% python3 -q
>>> import numpy as np
>>> import numpy.linalg as la
>>> np.set_printoptions(precision=2, suppress=True, linewidth=100)
>>> K = np.load("dump.npy")
>>> K
array([[ 1.61,  3.19, -3.49],
       [-3.88, -1.45,  2.8 ],
       [ 3.66,  3.39,  0.32],
       [-2.6 ,  1.02, -4.15],
       [ 2.76, -0.78, -4.09],
       [-1.39,  3.06, -3.7 ],
       [ 2.1 , -2.  , -4.07],
       [-1.12,  0.02, -4.87],
       [ 1.9 , -4.6 , -0.46],
       [ 2.24, -2.42, -3.76],
       [ 1.02, -4.12,  2.65],
       [-2.79, -3.61, -2.03],
       [ 0.63,  3.75, -3.25],
       [-1.31,  3.81,  2.97],
       [-1.36, -4.69, -1.07],
       [-0.79,  2.13,  4.45],
       [ 2.82,  4.13,  0.09],
       [ 1.18,  4.85, -0.35],
       [ 1.68,  0.25, -4.7 ],
       [-1.28,  1.81, -4.48]])
>>> other = np.c_[K[:, :2] @ np.array([[1, 1], [4, 0]]), np.array([4, 3, 5, 3, 3, 5, 5, 1, 3, 4, 3, 0, 5, 4, 2, 1, 0, 4, 5, 2])]
>>> other
array([[ 14.37,   1.61,   4.  ],
       [ -9.68,  -3.88,   3.  ],
       [ 17.22,   3.66,   5.  ],
       [  1.48,  -2.6 ,   3.  ],
       [ -0.36,   2.76,   3.  ],
       [ 10.85,  -1.39,   5.  ],
       [ -5.9 ,   2.1 ,   5.  ],
       [ -1.04,  -1.12,   1.  ],
       [-16.5 ,   1.9 ,   3.  ],
       [ -7.44,   2.24,   4.  ],
       [-15.46,   1.02,   3.  ],
       [-17.23,  -2.79,   0.  ],
       [ 15.63,   0.63,   5.  ],
       [ 13.93,  -1.31,   4.  ],
       [-20.12,  -1.36,   2.  ],
       [  7.73,  -0.79,   1.  ],
       [ 19.34,   2.82,   0.  ],
       [ 20.58,   1.18,   4.  ],
       [  2.68,   1.68,   5.  ],
       [  5.96,  -1.28,   2.  ]])
>>> la.matrix_rank(np.c_[K, other])
np.int64(4)
>>> la.norm(la.qr(K)[0].T @ other, axis=0) ** 2 / ((other ** 2).sum(axis=0) + 1e-12)
array([1.  , 1.  , 0.32])
>>> print(la.matrix_rank(other))
3
>>> np.round(la.norm(other - K @ la.lstsq(K, other)[0], axis=0), 2) + 0
array([ 0. ,  0. , 12.9])
>>> np.round(la.lstsq(K, other[:, 0])[0], 2) + 0
array([1., 4., 0.])
>>> Z = K[[12, 19]].astype(float)
>>> for _ in range(6):
...     lab = la.norm(K[:, None] - Z, axis=-1).argmin(axis=1)
...     Z = np.array([K[lab == j].mean(axis=0) for j in range(2)])
... 
>>> lab
array([0, 1, 0, 1, 1, 0, 1, 1, 1, 1, 1, 1, 0, 0, 1, 0, 0, 0, 1, 1])
>>> print(Z[1] - Z[0])
[-0.91 -5.25 -1.98]
>>> d = la.norm(K[:, None] - K[None], axis=-1)
>>> d.shape
(20, 20)
>>> la.matrix_rank(d ** 2)
np.int64(5)
>>> (d + 1e9 * np.eye(20)).round(6).argmin(axis=1)
array([12, 15, 16, 19,  6, 19,  9, 19, 10,  6,  8, 14,  0, 15, 11, 13,  2, 16,  4,  5])
>>> lab = K[:, 0] > np.median(K[:, 0])
>>> u = K[lab].mean(axis=0) - K[~lab].mean(axis=0)
>>> ((K - K.mean(axis=0)) @ u > 0).astype(int)
array([1, 0, 1, 0, 1, 0, 1, 0, 1, 1, 1, 0, 1, 0, 0, 0, 1, 1, 1, 0])
>>> (((K - K.mean(axis=0)) @ u > 0) == lab).mean()
np.float64(0.95)
>>> np.argsort(-np.abs(u).round(6), kind="stable")
array([0, 2, 1])
>>> feats = np.load("w.npy")
>>> print(feats)
[[0 0 1]
 [0 0 0]
 [1 0 0]]
>>> # symmetric, so the eigenvalues are real
>>> np.sort(la.eigvals(feats).real)
array([-1.,  0.,  1.])
>>> round(float(la.det(feats)), 2)
0.0
>>> np.all(la.eigvalsh(feats) > 0)
np.False_
>>> feats @ feats.T
array([[1, 0, 0],
       [0, 0, 0],
       [0, 0, 1]])
>>> la.norm(feats, axis=0)
array([1., 0., 1.])
>>> other = np.array([[1, -2], [0, 1]])
>>> Z = np.kron(other, feats)
>>> la.matrix_rank(Z)
np.int64(4)
>>> U, sig, vt = la.svd(feats)
>>> print(np.argmax(sig[:-1] / (sig[1:] + 1e-6)) + 1)
2
>>> print(sig)
[1. 1. 0.]
>>> other = U[:, :2] @ np.diag(sig[:2]) @ vt[:2]
>>> round(float(la.norm(feats - other, 2)), 2), sig[2]
(0.0, np.float64(0.0))
>>> print(np.abs(feats - other).max())
0.0
>>> round(la.norm(feats - other) / la.norm(feats), 2)
np.float64(0.0)
>>> X = np.array([[3, 3, 1, 1, 0],
...     [2, 0, 3, 3, 0],
...     [1, 3, 3, 3, 3],
...     [0, 1, 0, 2, 1],
...     [3, 3, 3, 3, 3],
...     [1, 3, 2, 2, 1]])
>>> print(X)
[[3 3 1 1 0]
 [2 0 3 3 0]
 [1 3 3 3 3]
 [0 1 0 2 1]
 [3 3 3 3 3]
 [1 3 2 2 1]]
>>> other = X / la.norm(X, axis=1)
Traceback (most recent call last):
  File "<python-input-45>", line 1, in <module>
    other = X / la.norm(X, axis=1)
            ~~^~~~~~~~~~~~~~~~~~~~
ValueError: operands could not be broadcast together with shapes (6,5) (6,) 
>>> other = X / la.norm(X, axis=1, keepdims=True)
>>> G = other @ other.T
>>> round(float(np.degrees(np.arccos(np.clip(G[3, 2], -1, 1)))), 2)
36.35
>>> (np.abs(G) > 0.9).astype(int)
array([[1, 0, 0, 0, 0, 0],
       [0, 1, 0, 0, 0, 0],
       [0, 0, 1, 0, 1, 1],
       [0, 0, 0, 1, 0, 0],
       [0, 0, 1, 0, 1, 1],
       [0, 0, 1, 0, 1, 1]])
>>> print(G[3])
[0.46 0.52 0.81 1.   0.73 0.75]
>>> other = np.c_[X[:, :1] @ np.array([[-1]]), np.array([4, 0, 7, 6, 4, 0])]
>>> other
array([[-3,  4],
       [-2,  0],
       [-1,  7],
       [ 0,  6],
       [-3,  4],
       [-1,  0]])
>>> np.round(la.lstsq(X, other[:, 0])[0], 2) + 0
array([-1.,  0.,  0.,  0.,  0.])
>>> la.matrix_rank(other)
np.int64(2)
>>> t3 = np.stack([X, -3 * X, X[::-1]])
>>> np.einsum("bij,cij->bc", t3, t3)
array([[ 149, -447,  104],
       [-447, 1341, -312],
       [ 104, -312,  149]])
>>> la.norm(t3, axis=(1, 2))
array([12.21, 36.62, 12.21])
>>> rng = np.random.default_rng(648532)
>>> F = np.eye(11, dtype=int)[rng.permutation(11)] * np.array([-1, 1, 2, 1, 1, 0, 2, -2, 1, 0, 1])
>>> F
array([[ 0,  0,  0,  0,  0,  0,  0,  0,  0,  0,  1],
       [ 0,  0,  0,  0,  0,  0,  0,  0,  1,  0,  0],
       [ 0,  0,  0,  1,  0,  0,  0,  0,  0,  0,  0],
       [ 0,  0,  0,  0,  0,  0,  0, -2,  0,  0,  0],
       [ 0,  0,  0,  0,  0,  0,  2,  0,  0,  0,  0],
       [ 0,  0,  0,  0,  1,  0,  0,  0,  0,  0,  0],
       [ 0,  0,  2,  0,  0,  0,  0,  0,  0,  0,  0],
       [-1,  0,  0,  0,  0,  0,  0,  0,  0,  0,  0],
       [ 0,  1,  0,  0,  0,  0,  0,  0,  0,  0,  0],
       [ 0,  0,  0,  0,  0,  0,  0,  0,  0,  0,  0],
       [ 0,  0,  0,  0,  0,  0,  0,  0,  0,  0,  0]])
>>> t = np.radians(72)
>>> R = np.eye(11)
>>> R[10, 10] = R[5, 5] = np.cos(t)
>>> R[10, 5], R[5, 10] = -np.sin(t), np.sin(t)
>>> R
array([[ 1.  ,  0.  ,  0.  ,  0.  ,  0.  ,  0.  ,  0.  ,  0.  ,  0.  ,  0.  ,  0.  ],
       [ 0.  ,  1.  ,  0.  ,  0.  ,  0.  ,  0.  ,  0.  ,  0.  ,  0.  ,  0.  ,  0.  ],
       [ 0.  ,  0.  ,  1.  ,  0.  ,  0.  ,  0.  ,  0.  ,  0.  ,  0.  ,  0.  ,  0.  ],
       [ 0.  ,  0.  ,  0.  ,  1.  ,  0.  ,  0.  ,  0.  ,  0.  ,  0.  ,  0.  ,  0.  ],
       [ 0.  ,  0.  ,  0.  ,  0.  ,  1.  ,  0.  ,  0.  ,  0.  ,  0.  ,  0.  ,  0.  ],
       [ 0.  ,  0.  ,  0.  ,  0.  ,  0.  ,  0.31,  0.  ,  0.  ,  0.  ,  0.  ,  0.95],
       [ 0.  ,  0.  ,  0.  ,  0.  ,  0.  ,  0.  ,  1.  ,  0.  ,  0.  ,  0.  ,  0.  ],
       [ 0.  ,  0.  ,  0.  ,  0.  ,  0.  ,  0.  ,  0.  ,  1.  ,  0.  ,  0.  ,  0.  ],
       [ 0.  ,  0.  ,  0.  ,  0.  ,  0.  ,  0.  ,  0.  ,  0.  ,  1.  ,  0.  ,  0.  ],
       [ 0.  ,  0.  ,  0.  ,  0.  ,  0.  ,  0.  ,  0.  ,  0.  ,  0.  ,  1.  ,  0.  ],
       [ 0.  ,  0.  ,  0.  ,  0.  ,  0.  , -0.95,  0.  ,  0.  ,  0.  ,  0.  ,  0.31]])
>>> other = F @ R.T
>>> np.allclose(F @ F.T, other @ other.T)
True
>>> F @ F
array([[ 0,  0,  0,  0,  0,  0,  0,  0,  0,  0,  0],
       [ 0,  1,  0,  0,  0,  0,  0,  0,  0,  0,  0],
       [ 0,  0,  0,  0,  0,  0,  0, -2,  0,  0,  0],
       [ 2,  0,  0,  0,  0,  0,  0,  0,  0,  0,  0],
       [ 0,  0,  4,  0,  0,  0,  0,  0,  0,  0,  0],
       [ 0,  0,  0,  0,  0,  0,  2,  0,  0,  0,  0],
       [ 0,  0,  0,  2,  0,  0,  0,  0,  0,  0,  0],
       [ 0,  0,  0,  0,  0,  0,  0,  0,  0,  0, -1],
       [ 0,  0,  0,  0,  0,  0,  0,  0,  1,  0,  0],
       [ 0,  0,  0,  0,  0,  0,  0,  0,  0,  0,  0],
       [ 0,  0,  0,  0,  0,  0,  0,  0,  0,  0,  0]])
>>> (la.matrix_power((F != 0) + (F.T != 0) + np.eye(11), 11) > 0).astype(int)
array([[1, 0, 1, 1, 1, 1, 1, 1, 0, 0, 1],
       [0, 1, 0, 0, 0, 0, 0, 0, 1, 0, 0],
       [1, 0, 1, 1, 1, 1, 1, 1, 0, 0, 1],
       [1, 0, 1, 1, 1, 1, 1, 1, 0, 0, 1],
       [1, 0, 1, 1, 1, 1, 1, 1, 0, 0, 1],
       [1, 0, 1, 1, 1, 1, 1, 1, 0, 0, 1],
       [1, 0, 1, 1, 1, 1, 1, 1, 0, 0, 1],
       [1, 0, 1, 1, 1, 1, 1, 1, 0, 0, 1],
       [0, 1, 0, 0, 0, 0, 0, 0, 1, 0, 0],
       [0, 0, 0, 0, 0, 0, 0, 0, 0, 1, 0],
       [1, 0, 1, 1, 1, 1, 1, 1, 0, 0, 1]])
>>> (F != 0).astype(int)
array([[0, 0, 0, 0, 0, 0, 0, 0, 0, 0, 1],
       [0, 0, 0, 0, 0, 0, 0, 0, 1, 0, 0],
       [0, 0, 0, 1, 0, 0, 0, 0, 0, 0, 0],
       [0, 0, 0, 0, 0, 0, 0, 1, 0, 0, 0],
       [0, 0, 0, 0, 0, 0, 1, 0, 0, 0, 0],
       [0, 0, 0, 0, 1, 0, 0, 0, 0, 0, 0],
       [0, 0, 1, 0, 0, 0, 0, 0, 0, 0, 0],
       [1, 0, 0, 0, 0, 0, 0, 0, 0, 0, 0],
       [0, 1, 0, 0, 0, 0, 0, 0, 0, 0, 0],
       [0, 0, 0, 0, 0, 0, 0, 0, 0, 0, 0],
       [0, 0, 0, 0, 0, 0, 0, 0, 0, 0, 0]])
>>> np.sort(la.eigvals(F).real)
array([-1.,  0.,  0.,  0.,  0.,  0.,  0.,  0.,  0.,  0.,  1.])
>>> round(la.det(F), 2)
np.float64(0.0)
>>> print(F @ F.T)
[[1 0 0 0 0 0 0 0 0 0 0]
 [0 1 0 0 0 0 0 0 0 0 0]
 [0 0 1 0 0 0 0 0 0 0 0]
 [0 0 0 4 0 0 0 0 0 0 0]
 [0 0 0 0 4 0 0 0 0 0 0]
 [0 0 0 0 0 1 0 0 0 0 0]
 [0 0 0 0 0 0 4 0 0 0 0]
 [0 0 0 0 0 0 0 1 0 0 0]
 [0 0 0 0 0 0 0 0 1 0 0]
 [0 0 0 0 0 0 0 0 0 0 0]
 [0 0 0 0 0 0 0 0 0 0 0]]
>>> la.norm(F, axis=0)
array([1., 1., 2., 1., 1., 0., 2., 2., 1., 0., 1.])
>>> other = F + rng.integers(-2, 3, (11, 9)) @ rng.integers(-2, 3, (9, 11))
>>> other
array([[ 11,  -8, -19,   3,   1,   1,  -5,   1, -14,   3,  -7],
       [ -6,  -8,   9,   0, -11,  16,  -5,  -1,   2,  -7,  -4],
       [  9,  -8,  -8,   1,  -4,  -5,  -3,  -3,  -3,   9,  -8],
       [ -2,   4,   5,   7,   2,  -6,   5,  -6,  10,  -6,  -3],
       [  0,   6,   2,   1,  -1,  -6,   3,   2,   1,  -3,  -1],
       [  7,  -6, -16,   7, -10,   5, -11,   0,  -5,  -3, -11],
       [  5,  -9,  -1, -11,  17,  -3,   4,   3, -20,   1,  -5],
       [ -4,   6,  11,   1,   2,  -7,   3,  -8,   0,   4,   3],
       [  5, -14,  -5,   1,   0,  10,   1,   2,  -6,  -3,  -9],
       [  6,  -1,  -7,  -2,   5,  -3,   3,   1,   4,   1,   2],
       [  1,   0,  -1,   6, -10,  10,  -4,  -4,  -1,   2,   4]])
>>> np.abs(other - F).sum(axis=1)
array([74, 68, 60, 54, 24, 82, 81, 48, 57, 35, 43])
>>> np.round(la.svd(other - F, compute_uv=False), 2) + 0
array([49.76, 37.75, 27.03, 16.7 , 14.91, 12.39,  9.55,  4.06,  3.39,  0.  ,  0.  ])
>>> other - F
array([[ 11,  -8, -19,   3,   1,   1,  -5,   1, -14,   3,  -8],
       [ -6,  -8,   9,   0, -11,  16,  -5,  -1,   1,  -7,  -4],
       [  9,  -8,  -8,   0,  -4,  -5,  -3,  -3,  -3,   9,  -8],
       [ -2,   4,   5,   7,   2,  -6,   5,  -4,  10,  -6,  -3],
       [  0,   6,   2,   1,  -1,  -6,   1,   2,   1,  -3,  -1],
       [  7,  -6, -16,   7, -11,   5, -11,   0,  -5,  -3, -11],
       [  5,  -9,  -3, -11,  17,  -3,   4,   3, -20,   1,  -5],
       [ -3,   6,  11,   1,   2,  -7,   3,  -8,   0,   4,   3],
       [  5, -15,  -5,   1,   0,  10,   1,   2,  -6,  -3,  -9],
       [  6,  -1,  -7,  -2,   5,  -3,   3,   1,   4,   1,   2],
       [  1,   0,  -1,   6, -10,  10,  -4,  -4,  -1,   2,   4]])
>>> M = np.load("data.npy")
>>> M
array([[0, 0, 1, 1, 0, 1, 1],
       [0, 0, 0, 0, 1, 0, 0],
       [1, 0, 0, 1, 0, 1, 1],
       [1, 0, 1, 0, 0, 1, 1],
       [0, 1, 0, 0, 0, 0, 0],
       [1, 0, 1, 1, 0, 0, 0],
       [1, 0, 1, 1, 0, 0, 0]])
>>> round(la.norm(M, 1), 2), np.round(la.norm(M, np.inf), 2)
(np.float64(4.0), np.float64(4.0))
>>> print(la.norm(M, axis=1))
[2.   1.   2.   2.   1.   1.73 1.73]
>>> round(la.norm(M) ** 2 / la.norm(M, 2) ** 2, 2)
np.float64(1.5)
>>> print(M[5] @ M[4])
0
>>> np.round(la.norm(M, "nuc"), 2)
np.float64(9.29)
>>> la.norm(M, axis=0)
array([2.  , 1.  , 2.  , 2.  , 1.  , 1.73, 1.73])
>>> print(M @ M)
[[4 0 3 3 0 2 2]
 [0 1 0 0 0 0 0]
 [3 0 4 3 0 2 2]
 [3 0 3 4 0 2 2]
 [0 0 0 0 1 0 0]
 [2 0 2 2 0 3 3]
 [2 0 2 2 0 3 3]]
>>> np.round(la.det(M), 2)
np.float64(0.0)
>>> (la.matrix_power((M != 0) + (M.T != 0) + np.eye(7), 7) > 0).astype(int)
array([[1, 0, 1, 1, 0, 1, 1],
       [0, 1, 0, 0, 1, 0, 0],
       [1, 0, 1, 1, 0, 1, 1],
       [1, 0, 1, 1, 0, 1, 1],
       [0, 1, 0, 0, 1, 0, 0],
       [1, 0, 1, 1, 0, 1, 1],
       [1, 0, 1, 1, 0, 1, 1]])
>>> la.matrix_rank(M, rtol=0.1)
np.int64(6)
>>> np.argsort(-la.norm(M, axis=0).round(6), kind="stable")[:3]
array([0, 2, 3])
>>> [round(float(x), 2) for x in la.svd(M, compute_uv=False)[:3]]
[3.65, 1.65, 1.0]
>>> la.cond(M) > 100
np.True_
>>> A = np.array([[-1.7, 0.0, 0.7, -1.2, -0.5],
...     [0.1, 0.2, 0.4, -0.4, 0.8],
...     [1.8, -0.8, -1.2, 0.1, 0.5],
...     [-1.0, -2.2, -0.6, 0.3, 0.0],
...     [0.1, 0.4, -0.8, -0.7, -0.2],
...     [0.9, -0.2, 0.8, 1.0, -0.1],
...     [1.5, 0.9, -1.7, -1.4, -0.5],
...     [-0.5, 0.1, -0.2, 1.2, 1.9],
...     [1.6, 0.9, -0.8, 1.6, -0.7]])
>>> other = np.array([[1, 1], [2, 0], [0, -1], [3, 2], [3, 0]])
>>> A @ other
array([[-6.8, -4.8],
       [ 1.7, -1.1],
       [ 2. ,  3.2],
       [-4.5,  0.2],
       [-1.8, -0.5],
       [ 3.2,  2.1],
       [-2.4,  0.4],
       [ 9. ,  2.1],
       [ 6.1,  5.6]])
>>> np.einsum("ij,ij->i", A, A)
array([5.07, 1.01, 5.58, 6.29, 1.34, 2.5 , 8.16, 5.35, 7.06])
>>> np.einsum("ik,kj->ij", A, other)
array([[-6.8, -4.8],
       [ 1.7, -1.1],
       [ 2. ,  3.2],
       [-4.5,  0.2],
       [-1.8, -0.5],
       [ 3.2,  2.1],
       [-2.4,  0.4],
       [ 9. ,  2.1],
       [ 6.1,  5.6]])
>>> np.einsum("ik,kj->ji", A, other)
array([[-6.8,  1.7,  2. , -4.5, -1.8,  3.2, -2.4,  9. ,  6.1],
       [-4.8, -1.1,  3.2,  0.2, -0.5,  2.1,  0.4,  2.1,  5.6]])
>>> la.matrix_rank(A @ other)
np.int64(2)
>>> print(la.matrix_rank(np.vstack([A, other.T])))
5
>>> np.einsum("ij->j", A)
array([ 2.8, -0.7, -3.4,  0.5,  1.2])
